$ python3 -q
>>> import numpy as np
>>> np.set_printoptions(precision=4, suppress=True, linewidth=120, sign=" ")
>>> rd = lambda a: np.round(a, 4) + 0
>>> Z = np.array([[-0.5, 0.1, 0.4, 1.6, 0.0, -0.9, 0.1, -0.9, 1.9],
...     [-1.2, 1.5, 0.7, -0.1, 0.1, -0.8, 1.2, -1.1, -1.9]])
>>> rng = np.random.default_rng(22930)
>>> m1 = np.array([[0, 0],
...     [3, 0],
...     [3, 2],
...     [2, 2],
...     [3, 0],
...     [2, 0],
...     [3, 2],
...     [3, 3],
...     [1, 1],
...     [1, 1],
...     [2, 0],
...     [1, 0],
...     [3, 2],
...     [3, 3],
...     [2, 3],
...     [2, 0],
...     [2, 1],
...     [1, 3],
...     [3, 3]]) @ Z + 0.1 * rng.normal(size=(19, 9))
>>> rd(m1)
array([[ 0.1804,  0.0192, -0.0278, -0.1397,  0.0833, -0.137 ,  0.0041,  0.0147,  0.0122],
       [-1.2821,  0.4703,  1.117 ,  4.9024,  0.0642, -2.6312,  0.3406, -2.6873,  5.614 ],
       [-3.8494,  3.249 ,  2.4908,  4.45  ,  0.1725, -4.3652,  2.5846, -5.0045,  1.985 ],
       [-3.2355,  3.2865,  2.1038,  2.9784,  0.1141, -3.5113,  2.69  , -4.1266,  0.0277],
       [-1.5672,  0.3365,  1.2121,  4.8997,  0.0659, -2.8176,  0.3231, -2.809 ,  5.5766],
       [-1.1011,  0.1731,  0.6975,  3.3132, -0.0416, -1.9316,  0.4281, -1.8552,  3.7521],
       [-3.8403,  3.416 ,  2.7155,  4.7787,  0.2002, -4.1894,  2.6929, -4.7993,  1.9626],
       [-5.3786,  4.7524,  3.4125,  4.2838,  0.2412, -5.0464,  3.9774, -6.0516,  0.1369],
       [-1.7116,  1.7327,  1.2951,  1.4477,  0.022 , -1.6539,  1.2804, -1.9042,  0.0327],
       [-1.8125,  1.6689,  0.9383,  1.5251,  0.1279, -1.578 ,  1.212 , -1.8166, -0.0177],
       [-1.045 ,  0.4113,  0.8416,  3.1757, -0.0797, -1.7026,  0.0434, -1.9026,  3.7013],
       [-0.5005,  0.16  ,  0.2926,  1.5739, -0.0092, -0.9971, -0.0248, -0.9076,  1.8381],
       [-3.8593,  3.2781,  2.6569,  4.4659,  0.1112, -4.4131,  2.716 , -4.8822,  1.8663],
       [-5.0783,  4.679 ,  3.2742,  4.5857,  0.2039, -4.9647,  3.9683, -6.0641,  0.0298],
       [-4.7042,  4.7134,  2.768 ,  3.0092,  0.358 , -4.2166,  3.753 , -5.1195, -1.9102],
       [-1.0502,  0.2276,  0.8029,  3.1188,  0.0169, -1.8823,  0.0279, -1.8131,  3.872 ],
       [-2.1545,  1.9837,  1.5692,  3.14  ,  0.0407, -2.5646,  1.4028, -2.9273,  1.9416],
       [-4.2694,  4.6923,  2.5948,  1.3965,  0.167 , -3.2598,  3.7331, -4.1766, -3.8378],
       [-5.086 ,  4.9579,  3.362 ,  4.6148,  0.2739, -5.0459,  3.9386, -5.9481, -0.1496]])
>>> labels = m1[:, 1] > np.median(m1[:, 1])
>>> u = m1[labels].mean(axis=0) - m1[~labels].mean(axis=0)
>>> labels.astype(int)
array([ 0,  0,  1,  1,  0,  0,  1,  1,  0,  0,  0,  0,  1,  1,  1,  0,  0,  1,  1])
